% ipython --no-banner

In [1]: import numpy as np

In [2]: np.set_printoptions(precision=3, suppress=True, linewidth=140, sign=" ")

In [3]: rd = lambda a: np.round(a, 3) + 0

In [4]: m1 = np.load("dump.npy")

In [5]: m1
Out[5]: 
array([[-2, -2, -8],
       [-2,  1,  4],
       [-1,  1,  4],
       [ 2,  1,  4],
       [ 0,  0,  0],
       [ 2,  1,  4]])

In [6]: left, sig, vt = np.linalg.svd(m1)

In [7]: np.argmax(sig[:-1] / (sig[1:] + 1e-6)) + 1
Out[7]: np.int64(2)

In [8]: A2 = left[:, :2] @ np.diag(sig[:2]) @ vt[:2]

In [9]: rd(np.abs(m1 - A2).max())
Out[9]: np.float64(0.0)

In [10]: np.linalg.matrix_rank(m1, rtol=0.05)
Out[10]: np.int64(2)

In [11]: r = np.linalg.matrix_rank(m1)

In [12]: r
Out[12]: np.int64(2)

In [13]: ns = np.linalg.svd(m1)[2][r:].T

In [14]: rd(m1 @ ns)
Out[14]: 
array([[ 0.],
       [ 0.],
       [ 0.],
       [ 0.],
       [ 0.],
       [ 0.]])

In [15]: np.allclose(m1 @ ns, 0)
Out[15]: True

In [16]: [int(np.linalg.matrix_rank(np.delete(m1, i, axis=0))) for i in range(6)]
Out[16]: [2, 2, 2, 2, 2, 2]

In [17]: ns.shape
Out[17]: (3, 1)

In [18]: left, sig, vt = np.linalg.svd(m1)

In [19]: evecs = vt[:(sig > 1e-8).sum()]

In [20]: rng = np.random.default_rng(62)

In [21]: x0 = m1[5] + 5 * m1[4] + rng.integers(2) * np.eye(3)[2]

In [22]: x0
Out[22]: array([ 2.,  1.,  4.])

In [23]: np.allclose(evecs.T @ evecs @ x0, x0)
Out[23]: True

In [24]: rd(evecs.T @ evecs)
Out[24]: 
array([[ 1.   ,  0.   ,  0.   ],
       [ 0.   ,  0.059,  0.235],
       [ 0.   ,  0.235,  0.941]])

In [25]: rd(np.linalg.norm(m1, 2) / np.linalg.norm(m1))
Out[25]: np.float64(0.955)

In [26]: [round(float(x), 3) for x in np.linalg.svd(m1, compute_uv=False)[:3]]
Out[26]: [11.81, 3.678, 0.0]

In [27]: arr = np.load("run2.npy")

In [28]: arr
Out[28]: 
array([[-2.,  1.,  0.,  0.,  0.],
       [ 0., -2.,  1.,  0.,  0.],
       [ 0.,  0., -2.,  1.,  0.],
       [ 0.,  0.,  0., -2.,  1.],
       [ 0.,  0.,  0.,  0., -2.]])

In [29]: O, R = np.linalg.qr(arr)

In [30]: O
Out[30]: 
array([[ 1.,  0.,  0.,  0.,  0.],
       [-0.,  1.,  0.,  0.,  0.],
       [-0., -0.,  1.,  0.,  0.],
       [-0., -0., -0.,  1.,  0.],
       [-0., -0., -0., -0.,  1.]])

In [31]: abs(R[0, 0]), rd(np.linalg.norm(arr[:, 0]))
Out[31]: (np.float64(2.0), np.float64(2.0))

In [32]: np.abs(np.diag(R))
Out[32]: array([ 2.,  2.,  2.,  2.,  2.])

In [33]: O @ R
Out[33]: 
array([[-2.,  1.,  0.,  0.,  0.],
       [ 0., -2.,  1.,  0.,  0.],
       [ 0.,  0., -2.,  1.,  0.],
       [ 0.,  0.,  0., -2.,  1.],
       [ 0.,  0.,  0.,  0., -2.]])

In [34]: R
Out[34]: 
array([[-2.,  1.,  0.,  0.,  0.],
       [ 0., -2.,  1.,  0.,  0.],
       [ 0.,  0., -2.,  1.,  0.],
       [ 0.,  0.,  0., -2.,  1.],
       [ 0.,  0.,  0.,  0., -2.]])

In [35]: E = np.cumsum(np.array([[1, 3, 2, 3],
    ...:     [1, 1, 1, 0],
    ...:     [1, 1, 1, 2],
    ...:     [2, 2, 0, 1],
    ...:     [3, 0, 3, 0],
    ...:     [3, 3, 2, 3],
    ...:     [0, 3, 1, 1],
    ...:     [1, 1, 3, 3],
    ...:     [0, 3, 2, 0],
    ...:     [2, 2, 3, 1]]), axis=0)

In [36]: E
Out[36]: 
array([[  1,   3,   2,   3],
       [  2,   4,   3,   3],
       [  3,   5,   4,   5],
       [  5,   7,   4,   6],
       [  8,   7,   7,   6],
       [ 11,  10,   9,   9],
       [ 11,  13,  10,  10],
       [ 12,  14,  13,  13],
       [ 12,  17,  15,  13],
       [ 14,  19,  18,  14]])

In [37]: O, evecs = np.linalg.qr(E[:, :2])[0], np.linalg.qr(E[:, 2:])[0]

In [38]: sig = np.linalg.svd(O.T @ evecs, compute_uv=False)

In [39]: rd(sig)
Out[39]: array([ 0.998,  0.102])

In [40]: rd(np.linalg.norm(O @ O.T - evecs @ evecs.T, 2))
Out[40]: np.float64(0.995)

In [41]: O, R = np.linalg.qr(E)

In [42]: rd(O.T @ O)
Out[42]: 
array([[ 1.,  0.,  0.,  0.],
       [ 0.,  1.,  0.,  0.],
       [ 0.,  0.,  1.,  0.],
       [ 0.,  0.,  0.,  1.]])

In [43]: rd(R)
Out[43]: 
array([[-28.792, -35.009, -31.015, -28.445],
       [  0.   ,  -6.111,  -4.611,  -3.789],
       [  0.   ,   0.   ,   3.13 ,  -0.544],
       [  0.   ,   0.   ,   0.   ,   2.495]])

In [44]: rd(np.trace(O @ O.T))
Out[44]: np.float64(4.0)

In [45]: cov = np.cov(E, rowvar=False)

In [46]: rd(E.std(axis=0))
Out[46]: array([ 4.527,  5.319,  5.201,  3.97 ])

In [47]: rd(cov)
Out[47]: 
array([[ 22.767,  25.1  ,  24.611,  19.022],
       [ 25.1  ,  31.433,  30.278,  23.022],
       [ 24.611,  30.278,  30.056,  22.333],
       [ 19.022,  23.022,  22.333,  17.511]])

In [48]: np.argwhere(np.triu(np.abs(np.corrcoef(E.T)) > 0.8, 1))
Out[48]: 
array([[ 0,  1],
       [ 0,  2],
       [ 0,  3],
       [ 1,  2],
       [ 1,  3],
       [ 2,  3]])

In [49]: [round(float(x), 3) for x in np.linalg.svd(E, compute_uv=False)[:3]]
Out[49]: [62.334, 4.116, 3.094]

In [50]: np.argsort(-np.linalg.norm(E, axis=0).round(6), kind="stable")[:3]
Out[50]: array([ 1,  2,  3])

In [51]: np.linalg.matrix_rank(E, rtol=0.1)
Out[51]: np.int64(1)

In [52]: X = np.load("test0.npy")

In [53]: X
Out[53]: 
array([[-3,  3, -3,  3, -3,  3],
       [ 2,  2,  2,  2,  2,  2],
       [-1, -2, -1, -2, -1, -2],
       [-3,  3, -3,  3, -3,  3],
       [ 2,  2,  2,  2,  2,  2],
       [-1, -2, -1, -2, -1, -2]])

In [54]: left, sig, vt = np.linalg.svd(X)

In [55]: np.argmax(sig[:-1] / (sig[1:] + 1e-6)) + 1
Out[55]: np.int64(2)

In [56]: A2 = left[:, :2] @ np.diag(sig[:2]) @ vt[:2]

In [57]: np.linalg.matrix_rank(A2)
Out[57]: np.int64(2)

In [58]: rd(np.abs(X - A2).max())
Out[58]: np.float64(0.0)
